>>> import numpy as np
>>> np.set_printoptions(precision=2, suppress=True, linewidth=160, legacy="1.25")
>>> def tidy(a):
...     return np.round(a, 2) + 0
... 
>>> m1 = np.load("dump.npy")
>>> print(tidy(m1))
[[ 0.74 -0.44 -0.26 -0.44]
 [-0.44  0.26 -0.44 -0.74]
 [-0.26 -0.44  0.74 -0.44]
 [-0.44 -0.74 -0.44  0.26]]
>>> # columns are unit length and at right angles
>>> evals, vecs = np.linalg.eigh(m1)
>>> print(tidy(np.linalg.eigvalsh(m1 + -1 * np.eye(4))))
[-2.  0.  0.  0.]
>>> print(tidy(vecs.T @ vecs))
[[1. 0. 0. 0.]
 [0. 1. 0. 0.]
 [0. 0. 1. 0.]
 [0. 0. 0. 1.]]
>>> print(tidy(vecs @ np.diag(evals) @ vecs.T))
[[ 0.74 -0.44 -0.26 -0.44]
 [-0.44  0.26 -0.44 -0.74]
 [-0.26 -0.44  0.74 -0.44]
 [-0.44 -0.74 -0.44  0.26]]
>>> print(tidy(evals))
[-1.  1.  1.  1.]
>>> print(np.unique(evals.round(6) + 0, return_counts=True)[1])
[1 3]
>>> print(evals.sum(), np.trace(m1))
2.0 2.0
>>> print(tidy(np.linalg.svd(m1, compute_uv=False)))
[1. 1. 1. 1.]
>>> print(tidy(m1.T @ m1))
[[1. 0. 0. 0.]
 [0. 1. 0. 0.]
 [0. 0. 1. 0.]
 [0. 0. 0. 1.]]
>>> print(tidy(np.linalg.pinv(m1)))
[[ 0.74 -0.44 -0.26 -0.44]
 [-0.44  0.26 -0.44 -0.74]
 [-0.26 -0.44  0.74 -0.44]
 [-0.44 -0.74 -0.44  0.26]]
>>> print(tidy(np.linalg.norm(m1, axis=0)))
[1. 1. 1. 1.]
>>> evals, vecs = np.linalg.eigh(m1)
>>> x0 = np.array([-4, 2, 4, 4])
>>> print(tidy(x0 @ m1 @ x0))
25.53
>>> print(tidy(np.abs(m1).sum(axis=1).max()), tidy(np.abs(evals).max()))
1.88 1.0
>>> F = np.load("arr.npy")
>>> print(F)
[[  1.11  -1.1   -1.1    3.24  15.86]
 [  0.25  -1.07   5.73 -15.04  18.49]
 [ -0.99  -1.44  -0.54  -4.08  -3.26]
 [ -0.04   1.15  -1.06 -17.51  20.86]
 [  2.61  -0.6    4.77  -9.45  17.82]
 [  0.05  -2.18  -1.58  -9.18  -0.71]
 [  0.89  -1.84   1.4  -13.03 -30.83]
 [ -0.78  -2.05   9.01   6.5   -1.82]
 [  0.03  -0.04   5.45  -0.93 -11.4 ]
 [ -0.18  -4.27   0.27  10.82 -19.19]
 [  0.19   7.35   2.22  -2.93  -7.56]
 [ -1.29  -0.22  -2.19  14.74  28.72]
 [ -0.48   1.4   -3.4   -1.31  20.87]
 [ -2.37   3.67   6.46 -19.84  -3.74]
 [ -0.56  -1.85  -4.98   9.79  -8.11]
 [  0.56  -0.66  -2.01 -13.13  19.76]
 [  0.56  -0.49   3.17  -1.53   5.4 ]
 [  0.12   0.15  -7.62  -4.66 -13.28]
 [ -0.92   0.98  13.06  -5.14  52.11]
 [  2.43  -0.39   9.23   7.11   7.27]
 [  0.11  -5.2   -9.43 -14.53 -16.55]
 [  1.64  -2.27   4.21  -4.53  -0.68]
 [  0.26   0.9    4.99   0.12   8.61]
 [ -1.59   2.66  -0.11   0.74 -31.24]
 [ -3.94   2.22  -6.53   1.61  22.88]
 [  1.24  -0.43   0.62  -2.17 -28.21]
 [  1.27  -4.54   5.38   1.84 -23.21]
 [  1.64   2.14   2.08  -2.37 -20.97]]
>>> D = np.linalg.norm(F[:, None] - F[None], axis=-1)
>>> print(tidy(D[:5, :5]))
[[ 0.   19.71 20.59 21.49 14.21]
 [19.71  0.   25.18  7.93  6.2 ]
 [20.59 25.18  0.   27.75 22.7 ]
 [21.49  7.93 27.75  0.   10.88]
 [14.21  6.2  22.7  10.88  0.  ]]
>>> print(np.linalg.matrix_rank(D ** 2))
7
>>> print(np.unravel_index(D.round(6).argmax(), D.shape))
(18, 23)
>>> proj = F @ np.linalg.solve(F.T @ F, F.T)
>>> print(np.allclose(proj @ proj, proj))
True
>>> print(np.linalg.matrix_rank(np.eye(28) - proj))
23
>>> mat = np.load("block6.npy")
>>> print(tidy(mat))
[[-0.43 -0.59 -0.04  2.15 -0.98  1.69]
 [ 0.29 -0.41  1.77 -1.59 -0.57  1.67]
 [-1.01 -0.69 -0.95 -0.94 -2.3  -0.66]
 [ 0.43  1.04 -2.06 -0.85  0.23  1.64]
 [-2.6   1.26  0.46 -0.16  0.55  0.31]
 [ 0.87  2.31  0.7   0.46 -1.44 -0.38]]
>>> O, R = np.linalg.qr(mat)
>>> print(tidy(O.T @ O))
[[1. 0. 0. 0. 0. 0.]
 [0. 1. 0. 0. 0. 0.]
 [0. 0. 1. 0. 0. 0.]
 [0. 0. 0. 1. 0. 0.]
 [0. 0. 0. 0. 1. 0.]
 [0. 0. 0. 0. 0. 1.]]
>>> print(tidy(O @ R))
[[-0.43 -0.59 -0.04  2.15 -0.98  1.69]
 [ 0.29 -0.41  1.77 -1.59 -0.57  1.67]
 [-1.01 -0.69 -0.95 -0.94 -2.3  -0.66]
 [ 0.43  1.04 -2.06 -0.85  0.23  1.64]
 [-2.6   1.26  0.46 -0.16  0.55  0.31]
 [ 0.87  2.31  0.7   0.46 -1.44 -0.38]]
>>> print(O.shape, R.shape)
(6, 6) (6, 6)
>>> print(np.allclose(R.T @ R, mat.T @ mat))
True
>>> print(tidy(abs(R[0, 0])), tidy(np.linalg.norm(mat[:, 0])))
3.0 3.0
>>> print(tidy(np.trace(O @ O.T)))
6.0
>>> x0 = np.array([-5, -3, -2, 3, -3, 5])
>>> h1 = np.maximum(mat @ x0, 0)
>>> print(np.flatnonzero(h1 > 1e-9))
[0 1 2 3 4]
>>> print(tidy(h1))
[21.86  1.49  9.8   3.82  7.69  0.  ]
>>> print(tidy(np.maximum(mat @ (3 * x0), 0)))
[65.59  4.48 29.39 11.47 23.06  0.  ]
>>> print(tidy(np.maximum(mat @ x0, 0) - np.maximum(-mat @ x0, 0)))
[21.86  1.49  9.8   3.82  7.69 -8.89]
>>> r0 = np.array([-3, 0, 3, -3, -3, -1])
>>> data = np.array([np.roll(r0, i) for i in range(6)])
>>> print(data)
[[-3  0  3 -3 -3 -1]
 [-1 -3  0  3 -3 -3]
 [-3 -1 -3  0  3 -3]
 [-3 -3 -1 -3  0  3]
 [ 3 -3 -3 -1 -3  0]
 [ 0  3 -3 -3 -1 -3]]
>>> Uu, sv, vt = np.linalg.svd(data, full_matrices=False)
>>> print(np.allclose(Uu * sv @ vt, data))
True
>>> print(tidy(sv))
[7.   7.   7.   6.08 6.08 1.  ]
>>> print(tidy(np.sqrt((sv ** 2).sum())), tidy(np.linalg.norm(data)))
14.9 14.9
>>> print(Uu.shape, sv.shape, vt.shape)
(6, 6) (6,) (6, 6)
>>> print(tidy(Uu.T @ Uu))
[[1. 0. 0. 0. 0. 0.]
 [0. 1. 0. 0. 0. 0.]
 [0. 0. 1. 0. 0. 0.]
 [0. 0. 0. 1. 0. 0.]
 [0. 0. 0. 0. 1. 0.]
 [0. 0. 0. 0. 0. 1.]]
>>> print(tidy(Uu.T @ data @ vt.T))
[[7.   0.   0.   0.   0.   0.  ]
 [0.   7.   0.   0.   0.   0.  ]
 [0.   0.   7.   0.   0.   0.  ]
 [0.   0.   0.   6.08 0.   0.  ]
 [0.   0.   0.   0.   6.08 0.  ]
 [0.   0.   0.   0.   0.   1.  ]]
>>> print(tidy(np.linalg.norm(data, 1)), tidy(np.linalg.norm(data, np.inf)))
13.0 13.0
>>> print(data[4] @ data[1])
12
>>> print(tidy(np.linalg.norm(data, 2)))
7.0
>>> print(tidy(np.linalg.norm(data, "nuc")))
34.17
>>> print(np.linalg.norm(data, axis=1).argmax())
0
>>> x0 = np.array([6, 4, 2, 0, 2, 3])
>>> target = data @ x0
>>> b, lr = np.zeros(6), 1 / np.linalg.norm(data, 2) ** 2
>>> for i in range(5):
...     b -= lr * data.T @ (data @ b - target)
...     if i % 1 == 0: print(i, round(np.linalg.norm(data @ b - target), 2))
... 
0 6.6
1 1.98
2 1.22
3 1.13
4 1.11
>>> print(tidy(b))
[5.55 4.45 1.55 0.45 1.55 3.45]
>>> print(tidy(np.sort(np.abs(np.linalg.eigvals(data)))))
[1.   6.08 6.08 7.   7.   7.  ]
>>> print(np.trace(data))
-18
>>> print(np.allclose(data, data.T))
False
>>> print(np.linalg.matrix_power(data, 2))
[[  0  12  -3  24  28 -12]
 [-12   0  12  -3  24  28]
 [ 28 -12   0  12  -3  24]
 [ 24  28 -12   0  12  -3]
 [ -3  24  28 -12   0  12]
 [ 12  -3  24  28 -12   0]]
>>> print((data - data.T) / 2)
[[ 0.   0.5  3.   0.  -3.  -0.5]
 [-0.5  0.   0.5  3.   0.  -3. ]
 [-3.  -0.5  0.   0.5  3.   0. ]
 [ 0.  -3.  -0.5  0.   0.5  3. ]
 [ 3.   0.  -3.  -0.5  0.   0.5]
 [ 0.5  3.   0.  -3.  -0.5  0. ]]
>>> print((data + data.T) / 2)
[[-3.  -0.5  0.  -3.   0.  -0.5]
 [-0.5 -3.  -0.5  0.  -3.   0. ]
 [ 0.  -0.5 -3.  -0.5  0.  -3. ]
 [-3.   0.  -0.5 -3.  -0.5  0. ]
 [ 0.  -3.   0.  -0.5 -3.  -0.5]
 [-0.5  0.  -3.   0.  -0.5 -3. ]]
>>> X = np.array([[2, 3, 3, 2], [1, 3, 5, 0], [4, 3, 5, 1], [1, 1, 2, 4], [2, 5, 3, 1]])
>>> print(X)
[[2 3 3 2]
 [1 3 5 0]
 [4 3 5 1]
 [1 1 2 4]
 [2 5 3 1]]
>>> M2 = np.c_[X[:, :2] @ np.array([[-3, 2], [3, 1]]), np.array([0, 3, 3, 0, 2])]
>>> print(M2)
[[ 3  7  0]
 [ 6  5  3]
 [-3 11  3]
 [ 0  3  0]
 [ 9  9  2]]
>>> print(tidy(np.linalg.lstsq(X, M2[:, 0])[0]))
[-3.  3.  0.  0.]
>>> print(tidy(np.linalg.norm(M2 - X @ np.linalg.lstsq(X, M2)[0], axis=0)))
[0.   0.   1.27]
>>> x0 = np.array([-3, -1, 1, 2])
>>> target = X @ x0
>>> print(tidy(np.linalg.solve(X.T @ X, X.T @ target)))
[-3. -1.  1.  2.]
>>> print(tidy(np.linalg.lstsq(X, target)[0]))
[-3. -1.  1.  2.]
>>> rng = np.random.default_rng(7511)
>>> target = target + 0.02 * rng.normal(size=5)
>>> print(tidy(target))
[-2.02 -0.98 -8.    6.02 -5.98]
>>> b, *_ = np.linalg.lstsq(X, target)
>>> print(tidy(np.linalg.norm(target - X @ b)))
0.03
>>> print([round(float(np.linalg.norm(np.linalg.solve(X.T @ X + lam * np.eye(4), X.T @ target))), 2) for lam in (0, 1, 10, 100)])
[3.88, 3.21, 1.52, 0.44]
>>> print(tidy(X.T @ (target - X @ b)))
[0. 0. 0. 0.]
>>> blk = np.stack([X, -3 * X, X[::-1]])
>>> print(blk.shape)
(3, 5, 4)
>>> r0, r1 = X[4], X[1]
>>> print(r0 @ r0)
39
>>> pr = (r0 @ r1) / (r0 @ r0) * r0
>>> print(np.outer(r0, r1))
[[ 2  6 10  0]
 [ 5 15 25  0]
 [ 3  9 15  0]
 [ 1  3  5  0]]
>>> print(np.linalg.matrix_rank(np.outer(r0, r1)))
1
>>> print(tidy(r1 - pr))
[-0.64 -1.1   2.54 -0.82]
>>> print(tidy((r1 - pr) @ r0))
0.0
>>> print(tidy(np.linalg.norm(r0 + r1) ** 2 + np.linalg.norm(r0 - r1) ** 2))
148.0
>>> O, vecs = np.linalg.qr(X[:, :1])[0], np.linalg.qr(X[:, 1:])[0]
>>> sv = np.linalg.svd(O.T @ vecs, compute_uv=False)
>>> print(tidy(np.degrees(np.arccos(sv.clip(0, 1)))))
[24.1]
>>> print((sv > 0.9).sum())
1
>>> print(tidy(sv))
[0.91]
>>> feats = np.array([[-2.7, 1.0, 0.0, 2.0, -1.0, 1.0],
...     [-2.0, -1.7, -2.0, -2.0, -2.0, -1.0],
...     [0.0, 1.0, 2.3, 1.0, -3.0, -1.0],
...     [-1.0, -3.0, 0.0, 2.3, -1.0, -2.0],
...     [3.0, 2.0, 2.0, 0.0, 3.3, 0.0],
...     [-3.0, 1.0, 0.0, 2.0, -1.0, 1.3]])
>>> z = rng.permutation(6)
>>> M2 = feats[:, z] * rng.choice([-1, 1], 6)
>>> print(M2)
[[ 1.   0.   1.   2.  -2.7 -1. ]
 [ 2.  -2.  -1.7 -2.  -2.   1. ]
 [ 3.   2.3  1.   1.   0.   1. ]
 [ 1.   0.  -3.   2.3 -1.   2. ]
 [-3.3  2.   2.   0.   3.  -0. ]
 [ 1.   0.   1.   2.  -3.  -1.3]]
>>> Uu, _, vt = np.linalg.svd(feats.T @ M2)
>>> print(tidy(np.linalg.lstsq(feats, M2)[0]))
[[ 0.  0.  0.  0.  1.  0.]
 [ 0.  0.  1.  0.  0.  0.]
 [ 0.  1.  0.  0.  0.  0.]
 [ 0.  0.  0.  1.  0.  0.]
 [-1.  0.  0.  0.  0.  0.]
 [ 0.  0.  0.  0.  0. -1.]]
>>> print(tidy(Uu @ vt))
[[ 0.  0.  0.  0.  1.  0.]
 [ 0.  0.  1.  0.  0.  0.]
 [ 0.  1.  0.  0.  0.  0.]
 [ 0.  0.  0.  1.  0.  0.]
 [-1.  0.  0.  0.  0.  0.]
 [ 0.  0.  0.  0.  0. -1.]]
>>> z = rng.permutation(6)
>>> print(z)
[4 0 1 5 3 2]
>>> M2 = feats[z][:, z]
>>> print(M2)
[[ 3.3  3.   2.   0.   0.   2. ]
 [-1.  -2.7  1.   1.   2.   0. ]
 [-2.  -2.  -1.7 -1.  -2.  -2. ]
 [-1.  -3.   1.   1.3  2.   0. ]
 [-1.  -1.  -3.  -2.   2.3  0. ]
 [-3.   0.   1.  -1.   1.   2.3]]
>>> print(tidy(np.sort(np.abs(np.linalg.eigvals(M2)))))
[0.3  2.61 2.61 3.17 3.17 3.37]
>>> print(np.allclose(M2, feats))
False
>>> print(tidy(np.linalg.det(M2)), tidy(np.linalg.det(feats[z])))
69.65 -69.65
>>> W = np.array([[1, 1, 1], [1, 3, 2], [1, 1, 2], [2, 3, 0], [3, 3, 2], [2, 1, 1]])
>>> b = np.array([1, 2, 0])
>>> act = np.maximum(M2 @ W + b, 0)
>>> print(tidy((act > 0).mean(axis=0)))
[0.67 0.67 0.33]
>>> print(np.linalg.matrix_rank(act))
3
>>> cent = np.array([[-5, -1], [-3, 4], [5, -3]])
>>> print((act @ cent).round(6).argmax(axis=1))
[1 1 0 1 0 1]
>>> print(tidy(act @ cent))
[[-44.9  14. ]
 [-40.2   5.3]
 [  0.    0. ]
 [-41.7   5. ]
 [  0.    0. ]
 [-13.4  -5.3]]
>>> print(W @ cent)
[[ -3   0]
 [ -4   5]
 [  2  -3]
 [-19  10]
 [-14   3]
 [ -8  -1]]
>>> x0 = np.array([1, 3, 2, 0, -1, 1])
>>> print(np.sign((feats @ x0).round(6)))
[ 1. -1.  1. -1.  1.  1.]
>>> print(feats @ x0)
[  2.3 -10.1   9.6 -11.    9.7   2.3]
>>> print(np.einsum("ij,j->i", feats, x0))
[  2.3 -10.1   9.6 -11.    9.7   2.3]
>>> print((feats * x0).sum(axis=1))
[  2.3 -10.1   9.6 -11.    9.7   2.3]
>>> r0 = np.array([-1, -3, 0])
>>> A = r0[np.abs(np.subtract.outer(np.arange(3), np.arange(3)))]
>>> print(A)
[[-1 -3  0]
 [-3 -1 -3]
 [ 0 -3 -1]]
>>> # symmetric
>>> M2 = np.array([[-7, 8, 9], [4, 0, -5]])
>>> cent = np.kron(M2, A)
>>> print(cent.shape)
(6, 9)
>>> print(cent)
[[  7  21   0  -8 -24   0  -9 -27   0]
 [ 21   7  21 -24  -8 -24 -27  -9 -27]
 [  0  21   7   0 -24  -8   0 -27  -9]
 [ -4 -12   0   0   0   0   5  15   0]
 [-12  -4 -12   0   0   0  15   5  15]
 [  0 -12  -4   0   0   0   0  15   5]]
>>> print(np.linalg.matrix_rank(cent))
6
